$ python3 -q
>>> import numpy as np
>>> np.set_printoptions(precision=1, suppress=True, linewidth=140)
>>> def rnd(a):
...     return np.round(a, 1) + 0
... 
>>> feats = np.loadtxt("out4.csv", delimiter=",")
>>> rnd(feats)
array([[-2.2,  0.5,  1.8,  8. , -5.7, 10.5, -4.8],
       [-3.8,  2.9,  1.8,  8.9, -6.5,  8.9, -3.1],
       [ 0.3,  4.3,  6.9, 12.7, -1.9, 11.4, -0.5],
       [-2.1,  0.6,  2. ,  8.2, -5.6, 10.6, -4.6],
       [-3.7,  4. ,  2.7,  9.8, -6. ,  8.7, -2.1],
       [-2.6,  8. ,  6.4, 13.6, -3.6,  8.6,  1.8],
       [-2.2,  0. ,  1.5,  7.6, -5.9, 10.6, -5.2],
       [ 1.1,  3.6,  7.2, 12.6, -1.3, 12.1, -0.9],
       [-2.6,  4.9,  4.4, 11.2, -4.6,  9.3, -0.9],
       [-5.2,  1.7, -0.4,  6.9, -8.3,  8.3, -4.7]])
>>> Uu, s, VT = np.linalg.svd(feats)
>>> evecs = VT[:(s > 1e-8).sum()]
>>> rng = np.random.default_rng(478270)
>>> x = feats[0] + -2 * feats[3] + rng.integers(2) * np.eye(7)[6]
>>> rnd(x)
array([  1.9,  -0.7,  -2.2,  -8.4,   5.4, -10.7,   4.5])
>>> np.linalg.matrix_rank(np.vstack([feats, x]))
np.int64(3)
>>> rnd(np.diag(evecs.T @ evecs))
array([0.4, 0.4, 0.3, 0.5, 0.5, 0.6, 0.4])
>>> M = np.load("sample11.npy")
>>> M
array([[-1, -1,  2,  2],
       [ 0, -2,  0,  2],
       [ 0,  0,  3, -1],
       [ 0,  0,  0,  0]])
>>> def softmax(z):
...     e = np.exp(z - z.max(axis=-1, keepdims=True))
...     return e / e.sum(axis=-1, keepdims=True)
... 
>>> rnd(softmax(M[2]))
array([0. , 0. , 0.9, 0. ])
>>> att = M @ M.T / np.sqrt(4)
>>> rnd(softmax(att + np.triu(np.full(att.shape, -np.inf), 1)))
array([[1. , 0. , 0. , 0. ],
       [0.3, 0.7, 0. , 0. ],
       [0. , 0. , 1. , 0. ],
       [0.2, 0.2, 0.2, 0.2]])
>>> softmax(att).round(6).argmax(axis=1)
array([0, 1, 2, 0])
>>> rnd(softmax(att)[2] @ M)
array([ 0. , -0.1,  2.9, -0.8])
>>> th = rng.uniform(0, 2 * np.pi, 16)
>>> O, _ = np.linalg.qr(np.array([[-1.4, -0.5], [0.1, -0.3], [0.1, 0.9], [-0.9, 0.8]]))
>>> J = 3 * np.c_[np.cos(th), np.sin(th)] @ O.T
>>> rnd(J)
array([[-2.6, -0.3,  1.4, -0.1],
       [ 1.4,  0.7, -2. , -1.6],
       [ 0.2, -0.7,  1.7,  2.4],
       [-0.6,  0.7, -1.5, -2.4],
       [ 1.2, -0.6,  1.2,  2.4],
       [-1.9, -0.6,  2. ,  1.2],
       [-2.6, -0.3,  1.5,  0.1],
       [ 2.1, -0.4,  0.4,  2. ],
       [-2.7,  0. ,  0.8, -1. ],
       [-2.5, -0.4,  1.6,  0.2],
       [ 1.5, -0.5,  1. ,  2.4],
       [-1.4,  0.5, -1. , -2.4],
       [ 1.3,  0.7, -2. , -1.7],
       [ 2.2,  0.5, -1.8, -0.7],
       [-1.4, -0.6,  2. ,  1.6],
       [-0.2,  0.7, -1.7, -2.4]])
>>> np.allclose(J[:-1].T @ np.linalg.lstsq(J[:-1].T, J[-1])[0], J[-1])
True
>>> rnd(J @ np.linalg.pinv(J) @ J)
array([[-2.6, -0.3,  1.4, -0.1],
       [ 1.4,  0.7, -2. , -1.6],
       [ 0.2, -0.7,  1.7,  2.4],
       [-0.6,  0.7, -1.5, -2.4],
       [ 1.2, -0.6,  1.2,  2.4],
       [-1.9, -0.6,  2. ,  1.2],
       [-2.6, -0.3,  1.5,  0.1],
       [ 2.1, -0.4,  0.4,  2. ],
       [-2.7,  0. ,  0.8, -1. ],
       [-2.5, -0.4,  1.6,  0.2],
       [ 1.5, -0.5,  1. ,  2.4],
       [-1.4,  0.5, -1. , -2.4],
       [ 1.3,  0.7, -2. , -1.7],
       [ 2.2,  0.5, -1.8, -0.7],
       [-1.4, -0.6,  2. ,  1.6],
       [-0.2,  0.7, -1.7, -2.4]])
>>> rnd(np.trace(np.linalg.pinv(J) @ J))
np.float64(2.0)
>>> np.linalg.lstsq(J[:-1].T, J[-1])[2]
np.int32(2)
>>> np.unique(J.round(6), axis=0).shape
(16, 4)
